$ ipython --no-banner

In [1]: import numpy as np

In [2]: from numpy import linalg as LA

In [3]: np.set_printoptions(precision=2, suppress=True, linewidth=120, legacy="1.25")

In [4]: feats = np.load("dump.npy")

In [5]: print(feats)
[[0. 1. 1. 1. 1. 1.]
 [1. 0. 1. 1. 1. 1.]
 [1. 1. 0. 1. 1. 1.]
 [1. 1. 1. 0. 1. 1.]
 [1. 1. 1. 1. 0. 1.]
 [1. 1. 1. 1. 1. 0.]]

In [6]: W1 = np.array([[0, -1], [-1, -1], [1, 2], [-1, -2], [2, 2], [-1, 1]])

In [7]: c = np.array([-1, 2])

In [8]: H = np.maximum(feats @ W1 + c, 0)

In [9]: print(H)
[[0. 4.]
 [0. 4.]
 [0. 1.]
 [0. 5.]
 [0. 1.]
 [0. 2.]]

In [10]: (H > 0).mean(axis=0)
Out[10]: array([0., 1.])

In [11]: basis = np.array([[1, 0, 2], [3, 0, 3]])

In [12]: print((H @ basis).round(6).argmax(axis=1))
[0 0 0 0 0 0]

In [13]: print(round(float(LA.eigvalsh(feats).min()), 2))
-1.0

In [14]: np.all(LA.eigvalsh(feats) > 0)
Out[14]: False

In [15]: [round(float(LA.det(feats[:i, :i])), 2) + 0 for i in range(1, 7)]
Out[15]: [0.0, -1.0, 2.0, -3.0, 4.0, -5.0]

In [16]: rng = np.random.default_rng(548)

In [17]: idx = rng.permutation(6)

In [18]: out = feats[:, idx] * rng.choice([-1, 1], 6)

In [19]: out
Out[19]: 
array([[-0.,  1., -1., -1., -1., -1.],
       [-1.,  1., -1., -0., -1., -1.],
       [-1.,  0., -1., -1., -1., -1.],
       [-1.,  1., -0., -1., -1., -1.],
       [-1.,  1., -1., -1., -1., -0.],
       [-1.,  1., -1., -1., -0., -1.]])

In [20]: left, _, Vt = LA.svd(feats.T @ out)

In [21]: np.round(left @ Vt, 2) + 0
Out[21]: 
array([[-1.,  0.,  0.,  0.,  0.,  0.],
       [ 0.,  0.,  0., -1.,  0.,  0.],
       [ 0.,  1.,  0.,  0.,  0.,  0.],
       [ 0.,  0., -1.,  0.,  0.,  0.],
       [ 0.,  0.,  0.,  0.,  0., -1.],
       [ 0.,  0.,  0.,  0., -1.,  0.]])

In [22]: arr = np.array([[1, 3, 3, 4, 0, 5],
    ...:     [2, 0, 1, 0, 3, 5],
    ...:     [0, 1, 4, 0, 3, 0],
    ...:     [1, 3, 0, 0, 5, 1],
    ...:     [11, 3, 8, 4, 15, 30]])

In [23]: np.round(arr @ LA.pinv(arr) @ arr, 2) + 0
Out[23]: 
array([[ 1.,  3.,  3.,  4.,  0.,  5.],
       [ 2.,  0.,  1.,  0.,  3.,  5.],
       [ 0.,  1.,  4.,  0.,  3.,  0.],
       [ 1.,  3.,  0.,  0.,  5.,  1.],
       [11.,  3.,  8.,  4., 15., 30.]])

In [24]: np.unique(arr.round(6), axis=0).shape
Out[24]: (5, 6)

In [25]: LA.lstsq(arr[:-1].T, arr[-1])[2]
Out[25]: 4

In [26]: X = 0.7 ** np.abs(np.subtract.outer(np.arange(3), np.arange(3)))

In [27]: print(X)
[[1.   0.7  0.49]
 [0.7  1.   0.7 ]
 [0.49 0.7  1.  ]]

In [28]: # symmetric

In [29]: round(np.abs(LA.eigvals(X)).max(), 2)
Out[29]: 2.26

In [30]: round(LA.det(X), 2)
Out[30]: 0.26

In [31]: (X + X.T) / 2
Out[31]: 
array([[1.  , 0.7 , 0.49],
       [0.7 , 1.  , 0.7 ],
       [0.49, 0.7 , 1.  ]])

In [32]: print(LA.matrix_power(X, 4))
[[ 8.19  9.03  8.12]
 [ 9.03 10.    9.03]
 [ 8.12  9.03  8.19]]

In [33]: A = np.load("a.npy")

In [34]: A
Out[34]: 
array([[3., 2.],
       [0., 4.]])

In [35]: # triangular, det is the product of the diagonal

In [36]: np.prod(np.diag(A)), round(LA.det(A), 2)
Out[36]: (12.0, 12.0)

In [37]: [int(LA.matrix_rank(LA.matrix_power(A, p))) for p in range(1, 3)]
Out[37]: [2, 2]

In [38]: LA.matrix_power(A - np.diag(np.diag(A)), 2)
Out[38]: 
array([[0., 0.],
       [0., 0.]])

In [39]: vals, V = LA.eig(A)

In [40]: np.sort(LA.eigvals(A @ A))
Out[40]: array([ 9., 16.])

In [41]: print(A @ V[:, 0] - vals[0] * V[:, 0])
[0. 0.]

In [42]: vals
Out[42]: array([3., 4.])

In [43]: np.sort(LA.eigvals(A.T))
Out[43]: array([3., 4.])

In [44]: idx = rng.permutation(2)

In [45]: idx
Out[45]: array([0, 1])

In [46]: out = A[idx][:, idx]

In [47]: round(LA.det(out), 2), np.round(LA.det(A[idx]), 2)
Out[47]: (12.0, 12.0)

In [48]: np.diag(out)
Out[48]: array([3., 4.])

In [49]: np.allclose(out, A)
Out[49]: True

In [50]: out
Out[50]: 
array([[3., 2.],
       [0., 4.]])

In [51]: vals, V = LA.eigh(X)

In [52]: vec = np.array([3, -2, -6])

In [53]: LA.eigvalsh(X[1:, 1:])
Out[53]: array([0.3, 1.7])

In [54]: print(V * np.abs(vals) @ V.T)
[[1.   0.7  0.49]
 [0.7  1.   0.7 ]
 [0.49 0.7  1.  ]]

In [55]: np.round(vec @ X @ vec / (vec @ vec), 2), round(vals[0], 2), np.round(vals[-1], 2)
Out[55]: (0.81, 0.23, 2.26)

In [56]: print(V * np.maximum(vals, 0) @ V.T)
[[1.   0.7  0.49]
 [0.7  1.   0.7 ]
 [0.49 0.7  1.  ]]

In [57]: print(round(float(vec @ X @ vec), 2))
39.76

In [58]: V * np.sqrt(vals) @ V.T
Out[58]: 
array([[0.91, 0.35, 0.2 ],
       [0.35, 0.87, 0.35],
       [0.2 , 0.35, 0.91]])

In [59]: vec = np.array([-2, 2])

In [60]: rhs = A @ vec

In [61]: rhs
Out[61]: array([-2.,  8.])

In [62]: print(LA.solve(A, rhs))
[-2.  2.]

In [63]: E = np.load("sample7.npy")

In [64]: E
Out[64]: 
array([[ 5.99,  0.4 , -5.81,  5.54],
       [ 3.08,  0.67, -2.08,  1.32],
       [ 0.52, -0.57, -0.63,  0.92],
       [ 4.9 , -0.17, -4.86,  6.04],
       [ 2.18,  1.28, -0.32, -0.19],
       [-1.06, -0.17,  0.28,  0.71],
       [ 0.  ,  0.7 ,  1.22, -2.14],
       [-2.82,  1.4 ,  3.71, -4.76],
       [ 0.27, -1.05, -1.3 ,  2.12],
       [ 0.08,  1.32,  2.34, -3.31],
       [-2.82,  0.55,  2.99, -2.93],
       [ 0.13, -0.25,  0.09,  0.22],
       [-0.86, -0.85, -1.04,  1.75],
       [ 0.84,  0.9 ,  0.12,  0.11],
       [ 1.19,  1.58,  0.79, -2.02],
       [-2.96,  0.37,  3.26, -3.11]])

In [65]: idx = E[:, 2] > np.median(E[:, 2])

In [66]: u = E[idx].mean(axis=0) - E[~idx].mean(axis=0)

In [67]: idx.astype(int)
Out[67]: array([0, 0, 0, 0, 0, 1, 1, 1, 0, 1, 1, 0, 0, 1, 1, 1])

In [68]: np.argsort(-np.abs(u).round(6), kind="stable")
Out[68]: array([3, 2, 0, 1])

In [69]: out = np.array([[3, 3], [0, 3], [2, 2], [1, 1], [1, 2], [1, 2]])

In [70]: arr @ out
Out[70]: 
array([[ 18,  32],
       [ 16,  24],
       [ 11,  17],
       [  9,  24],
       [ 98, 152]])

In [71]: print(LA.matrix_rank(arr @ out))
2
